$ ipython --no-banner

In [1]: import numpy as np

In [2]: np.set_printoptions(precision=2, suppress=True, linewidth=140)

In [3]: E = np.load("block15.npy")

In [4]: E
Out[4]: 
array([[ 1, -1, -1,  1, -1,  1,  1, -1],
       [ 1,  1,  1,  1, -1, -1, -1, -1],
       [ 1, -1, -1,  1,  1, -1, -1,  1],
       [ 1, -1,  1, -1,  1, -1,  1, -1]])

In [5]: Y = E[0, 0] * E[1:] - np.outer(E[1:, 0], E[0])

In [6]: Y
Out[6]: 
array([[ 0,  2,  2,  0,  0, -2, -2,  0],
       [ 0,  0,  0,  0,  2, -2, -2,  2],
       [ 0,  0,  2, -2,  2, -2,  0,  0]])

In [7]: E[:, 0] / E[0, 0]
Out[7]: array([1., 1., 1., 1.])

In [8]: np.flatnonzero(~Y.round(6).any(axis=1))
Out[8]: array([], dtype=int64)

In [9]: feats = np.load("sample13.npy")

In [10]: feats
Out[10]: 
array([[ 0.25, -0.08,  0.12,  0.33, -0.07,  0.21, -0.07,  0.03,  0.01,  0.01],
       [-0.08,  0.16, -0.08, -0.09,  0.07,  0.01,  0.07,  0.21, -0.11, -0.21],
       [ 0.12, -0.08,  0.35, -0.12, -0.26,  0.3 , -0.04, -0.12, -0.12,  0.06],
       [ 0.33, -0.09, -0.12,  0.8 , -0.03, -0.07, -0.05,  0.03,  0.08, -0.1 ],
       [-0.07,  0.07, -0.26, -0.03,  0.58,  0.03, -0.3 ,  0.22,  0.07,  0.14],
       [ 0.21,  0.01,  0.3 , -0.07,  0.03,  0.65, -0.04,  0.27, -0.01,  0.1 ],
       [-0.07,  0.07, -0.04, -0.05, -0.3 , -0.04,  0.65,  0.19,  0.28, -0.07],
       [ 0.03,  0.21, -0.12,  0.03,  0.22,  0.27,  0.19,  0.53,  0.06, -0.17],
       [ 0.01, -0.11, -0.12,  0.08,  0.07, -0.01,  0.28,  0.06,  0.49,  0.36],
       [ 0.01, -0.21,  0.06, -0.1 ,  0.14,  0.1 , -0.07, -0.17,  0.36,  0.54]])

In [11]: vec = np.array([0, 5, 7, 8, 3, 4, 2, 8, 4, 3])

In [12]: feats @ vec
Out[12]: array([3.84, 0.43, 0.13, 4.81, 1.98, 6.68, 2.3 , 6.53, 3.54, 0.89])

In [13]: np.trace(feats)
Out[13]: np.float64(5.0)

In [14]: np.eye(10) - feats
Out[14]: 
array([[ 0.75,  0.08, -0.12, -0.33,  0.07, -0.21,  0.07, -0.03, -0.01, -0.01],
       [ 0.08,  0.84,  0.08,  0.09, -0.07, -0.01, -0.07, -0.21,  0.11,  0.21],
       [-0.12,  0.08,  0.65,  0.12,  0.26, -0.3 ,  0.04,  0.12,  0.12, -0.06],
       [-0.33,  0.09,  0.12,  0.2 ,  0.03,  0.07,  0.05, -0.03, -0.08,  0.1 ],
       [ 0.07, -0.07,  0.26,  0.03,  0.42, -0.03,  0.3 , -0.22, -0.07, -0.14],
       [-0.21, -0.01, -0.3 ,  0.07, -0.03,  0.35,  0.04, -0.27,  0.01, -0.1 ],
       [ 0.07, -0.07,  0.04,  0.05,  0.3 ,  0.04,  0.35, -0.19, -0.28,  0.07],
       [-0.03, -0.21,  0.12, -0.03, -0.22, -0.27, -0.19,  0.47, -0.06,  0.17],
       [-0.01,  0.11,  0.12, -0.08, -0.07,  0.01, -0.28, -0.06,  0.51, -0.36],
       [-0.01,  0.21, -0.06,  0.1 , -0.14, -0.1 ,  0.07,  0.17, -0.36,  0.46]])

In [15]: np.linalg.eigvalsh(2 * feats - np.eye(10))
Out[15]: array([-1., -1., -1., -1., -1.,  1.,  1.,  1.,  1.,  1.])
